>>> import numpy as np
>>> np.set_printoptions(suppress=True, linewidth=140)
>>> rnd = lambda a: np.round(a, 3) + 0
>>> data = np.loadtxt("m.csv", delimiter=",")
>>> data
array([[ 0.267, -1.296,  1.615, -0.731,  1.205],
       [-1.296, -1.845, -0.523,  1.687, -0.004],
       [ 1.615, -0.523,  0.   ,  0.609,  1.029],
       [-0.731,  1.687,  0.609,  0.442,  0.912],
       [ 1.205, -0.004,  1.029,  0.912,  0.135]])
>>> # symmetric, so the eigenvalues are real
>>> hat = np.triu(np.array([[5, 0, 2, 2, 0],
...     [3, 5, 2, 1, 3],
...     [1, 5, 1, 3, 4],
...     [0, 5, 4, 0, 5],
...     [4, 4, 3, 2, 3]]), 1) + np.eye(5)
>>> other = hat @ data @ np.linalg.inv(hat)
>>> np.linalg.matrix_rank(other)
np.int64(5)
>>> rnd(np.linalg.eigvals(data))
array([ 3.,  2., -3., -2., -1.])
>>> rnd(np.einsum("ij,ji->", data, data))
np.float64(26.999)
>>> rnd(np.poly(data))
array([  1.   ,   1.001, -12.999, -13.005,  35.995,  35.998])
>>> rnd(np.linalg.det(2 * data)), rnd(np.linalg.det(data))
(np.float64(-1151.948), np.float64(-35.998))
>>> W0 = np.array([[-9, 9, -3, 6, 3],
...     [3, -3, 1, -2, -1],
...     [18, -18, 6, -12, -6],
...     [-9, 9, -3, 6, 3],
...     [-6, 6, -2, 4, 2]])
>>> W0
array([[ -9,   9,  -3,   6,   3],
       [  3,  -3,   1,  -2,  -1],
       [ 18, -18,   6, -12,  -6],
       [ -9,   9,  -3,   6,   3],
       [ -6,   6,  -2,   4,   2]])
>>> # rank 1
>>> rnd(W0 @ np.linalg.pinv(W0) @ W0)
array([[ -9.,   9.,  -3.,   6.,   3.],
       [  3.,  -3.,   1.,  -2.,  -1.],
       [ 18., -18.,   6., -12.,  -6.],
       [ -9.,   9.,  -3.,   6.,   3.],
       [ -6.,   6.,  -2.,   4.,   2.]])
>>> np.linalg.lstsq(W0[:-1].T, W0[-1])[2]
np.int32(1)
>>> np.linalg.matrix_rank(W0, rtol=0.1)
np.int64(1)
>>> f = np.array([0, 0])
>>> np.correlate(W0[1], W0[0], "full")
array([  9,   9, -24,  36, -72,  36, -24,   9,   9])
>>> np.polyval(f, W0[1])
array([0, 0, 0, 0, 0])
>>> np.convolve(W0[1], f)
array([0, 0, 0, 0, 0, 0])
